$ python -q
>>> import numpy as np
>>> np.set_printoptions(precision=2, suppress=True, linewidth=200, floatmode="fixed")
>>> tidy = lambda a: np.round(a, 2) + 0
>>> rng = np.random.default_rng(29635)
>>> t = rng.uniform(0, 2 * np.pi, 13)
>>> Q, _ = np.linalg.qr(np.array([[-1.1, -0.4], [0.0, 0.0], [1.8, -0.7]]))
>>> J = 5 * np.c_[np.cos(t), np.sin(t)] @ Q.T
>>> tidy(J)
array([[-0.51,  0.00,  4.97],
       [ 3.19,  0.00, -3.85],
       [-4.51,  0.00,  2.17],
       [ 0.78,  0.00,  4.94],
       [-0.04,  0.00, -5.00],
       [-4.14,  0.00, -2.80],
       [ 3.74,  0.00, -3.32],
       [-2.17,  0.00, -4.50],
       [-4.57,  0.00,  2.03],
       [ 2.25,  0.00,  4.47],
       [ 3.27,  0.00,  3.78],
       [-4.52,  0.00,  2.13],
       [-3.76,  0.00,  3.30]])
>>> Uu, sv, Vt = np.linalg.svd(J)
>>> vecs = Vt[:(sv > 1e-8).sum()]
>>> x = J[2] + -1 * J[9] + rng.integers(2) * np.eye(3)[1]
>>> tidy(x)
array([-6.76,  1.00, -2.30])
>>> np.allclose(vecs.T @ vecs @ x, x)
False
>>> tidy(np.linalg.norm(x - vecs.T @ vecs @ x))
np.float64(1.0)
>>> tidy(vecs.T @ vecs)
array([[1.00, 0.00, 0.00],
       [0.00, 0.00, 0.00],
       [0.00, 0.00, 1.00]])
>>> Uu, sv, Vt = np.linalg.svd(J)
>>> np.argmax(sv[:-1] / (sv[1:] + 1e-6)) + 1
np.int64(2)
>>> B = Uu[:, :2] @ np.diag(sv[:2]) @ Vt[:2]
>>> tidy(np.linalg.norm(J - B) / np.linalg.norm(J))
np.float64(0.0)
>>> tidy(B)
array([[-0.51,  0.00,  4.97],
       [ 3.19,  0.00, -3.85],
       [-4.51,  0.00,  2.17],
       [ 0.78,  0.00,  4.94],
       [-0.04,  0.00, -5.00],
       [-4.14,  0.00, -2.80],
       [ 3.74,  0.00, -3.32],
       [-2.17,  0.00, -4.50],
       [-4.57,  0.00,  2.03],
       [ 2.25,  0.00,  4.47],
       [ 3.27,  0.00,  3.78],
       [-4.52,  0.00,  2.13],
       [-3.76,  0.00,  3.30]])
